% ipython --no-banner

In [1]: import numpy as np

In [2]: import numpy.linalg as la

In [3]: np.set_printoptions(precision=2, suppress=True, linewidth=200)

In [4]: rd = lambda a: np.round(a, 2) + 0

In [5]: F = np.diag(20 * np.array([0, 2, 1])) + np.array([[0, 2, 0], [-2, 2, -1], [0, 0, -1]])

In [6]: print(F)
[[ 0  2  0]
 [-2 42 -1]
 [ 0  0 19]]

In [7]: other = np.array([[1, 2], [0, 0], [0, 0]])

In [8]: print(np.einsum("ik,kj->ji", F, other))
[[ 0 -2  0]
 [ 0 -4  0]]

In [9]: print(np.einsum("ij,ij->i", F, F))
[   4 1769  361]

In [10]: print(np.einsum("ik,kj->ij", F, other))
[[ 0  0]
 [-2 -4]
 [ 0  0]]

In [11]: Q = F.astype(float).copy()

In [12]: for j in range(3):
    ...:     Q[:, j] -= Q[:, :j] @ (Q[:, :j].T @ Q[:, j])
    ...:     Q[:, j] /= la.norm(Q[:, j])
    ...: 

In [13]: print(Q)
[[ 0.  1.  0.]
 [-1.  0.  0.]
 [ 0.  0.  1.]]

In [14]: J = np.load("out18.npy")

In [15]: print(J)
[[ 0  2 -2 -1]
 [ 2  2 -3  3]
 [-2 -3  4  2]
 [-1  3  2  2]]

In [16]: vals, evecs = la.eig(J)

In [17]: print(rd(vals))
[-3.25 -0.73  7.25  4.73]

In [18]: print(rd(np.sort(la.eigvals(la.inv(J)))))
[-1.38 -0.31  0.14  0.21]

In [19]: C2 = J.T @ J

In [20]: print(np.trace(C2), (J ** 2).sum())
86 86

In [21]: print(C2)
[[  9   7 -16   0]
 [  7  26 -16   4]
 [-16 -16  33   5]
 [  0   4   5  18]]

In [22]: print(rd(la.svd(J, compute_uv=False) ** 2))
[52.56 22.35 10.56  0.53]

In [23]: vals, evecs = la.eigh(J)

In [24]: print((vals > 1e-8).sum(), (vals < -1e-8).sum())
2 2

In [25]: print(rd(evecs.T @ evecs))
[[1. 0. 0. 0.]
 [0. 1. 0. 0.]
 [0. 0. 1. 0.]
 [0. 0. 0. 1.]]

In [26]: print(rd(la.eigvalsh(J + 4 * np.eye(4))))
[ 0.75  3.27  8.73 11.25]

In [27]: print(rd(np.abs(evecs[:, -1])))
[0.36 0.54 0.75 0.05]

In [28]: print(rd(la.svd(J, compute_uv=False)))
[7.25 4.73 3.25 0.73]

In [29]: print(np.abs(evecs[:, -1]).round(6).argmax())
2

In [30]: print(rd(evecs.T @ J @ evecs))
[[-3.25  0.    0.    0.  ]
 [ 0.   -0.73  0.    0.  ]
 [ 0.    0.    4.73  0.  ]
 [ 0.    0.    0.    7.25]]

In [31]: print(rd(la.eigvalsh(J @ J)))
[ 0.53 10.56 22.35 52.56]

In [32]: other = la.inv(J)

In [33]: print(rd(la.det(J) * other))
[[-82.  -2. -47.   9.]
 [ -2.  -4. -13.  18.]
 [-47. -13. -22.  18.]
 [  9.  18.  18.   0.]]

In [34]: print(rd(other))
[[-1.01 -0.02 -0.58  0.11]
 [-0.02 -0.05 -0.16  0.22]
 [-0.58 -0.16 -0.27  0.22]
 [ 0.11  0.22  0.22  0.  ]]

In [35]: print(rd(la.det(J) * la.det(other)))
1.0

In [36]: print(np.allclose(other, J.T))
False

In [37]: print(rd(la.cond(J)))
9.97

In [38]: print(rd(la.slogdet(J)[0]))
1.0

In [39]: print((np.abs(other) > 1e-9).astype(int))
[[1 1 1 1]
 [1 1 1 1]
 [1 1 1 1]
 [1 1 1 0]]

In [40]: print(np.allclose(J @ J.T, J.T @ J))
True

In [41]: print(la.matrix_power(J, 3))
[[  46   80 -103  -20]
 [  80  126 -148   47]
 [-103 -148  222   44]
 [ -20   47   44   58]]

In [42]: print((J + J.T) / 2)
[[ 0.  2. -2. -1.]
 [ 2.  2. -3.  3.]
 [-2. -3.  4.  2.]
 [-1.  3.  2.  2.]]

In [43]: print(np.allclose(J, J.T))
True

In [44]: print(rd(np.abs(la.eigvals(J)).max()))
7.25

In [45]: s = 10 * 0.7 ** np.arange(3)

In [46]: Q, _ = la.qr(np.array([[1.5, -1.2, 0.5], [-0.3, -1.5, -1.3], [1.4, 1.3, -2.0]]))

In [47]: rng = np.random.default_rng(39575)

In [48]: K = rng.normal(size=(25, 3)) * s @ Q

In [49]: print(rd(K))
[[ -1.73   6.05  -0.09]
 [ 12.52  14.03  -9.04]
 [-15.71  -8.37  -2.86]
 [  9.31   3.83  10.43]
 [-10.99  -6.18  17.84]
 [ -4.88  -5.63  -1.92]
 [-22.16  -9.83  -5.  ]
 [ -1.86   3.83  -0.53]
 [ -0.85  -2.99   0.8 ]
 [ -1.18  -0.25  -1.79]
 [ -4.36 -16.66  -9.04]
 [ -1.48   3.37  -2.18]
 [ 12.81   2.98   9.86]
 [-10.01  -5.27 -13.13]
 [  1.81   4.88   1.  ]
 [  1.15   0.65  -5.23]
 [  3.8    7.52  -0.37]
 [  9.59  11.83  -1.4 ]
 [  7.09  11.32  -7.73]
 [-12.73  -9.41 -11.72]
 [ -1.52  -7.47   3.7 ]
 [-11.28  -2.86  -3.86]
 [ -3.73   1.01   1.01]
 [ -1.14 -11.    -1.26]
 [  2.16   5.72   3.94]]

In [50]: Uu, s, VT = la.svd(J, full_matrices=False)

In [51]: print(np.allclose(Uu * s @ VT, J))
True

In [52]: print(rd(s))
[7.25 4.73 3.25 0.73]

In [53]: print((s > 1e-8).sum())
4

In [54]: print(rd(Uu.T @ Uu))
[[1. 0. 0. 0.]
 [0. 1. 0. 0.]
 [0. 0. 1. 0.]
 [0. 0. 0. 1.]]

In [55]: print(rd(np.sqrt((s ** 2).sum())), rd(la.norm(J)))
9.27 9.27

In [56]: print(rd(s / s[0]))
[1.   0.65 0.45 0.1 ]
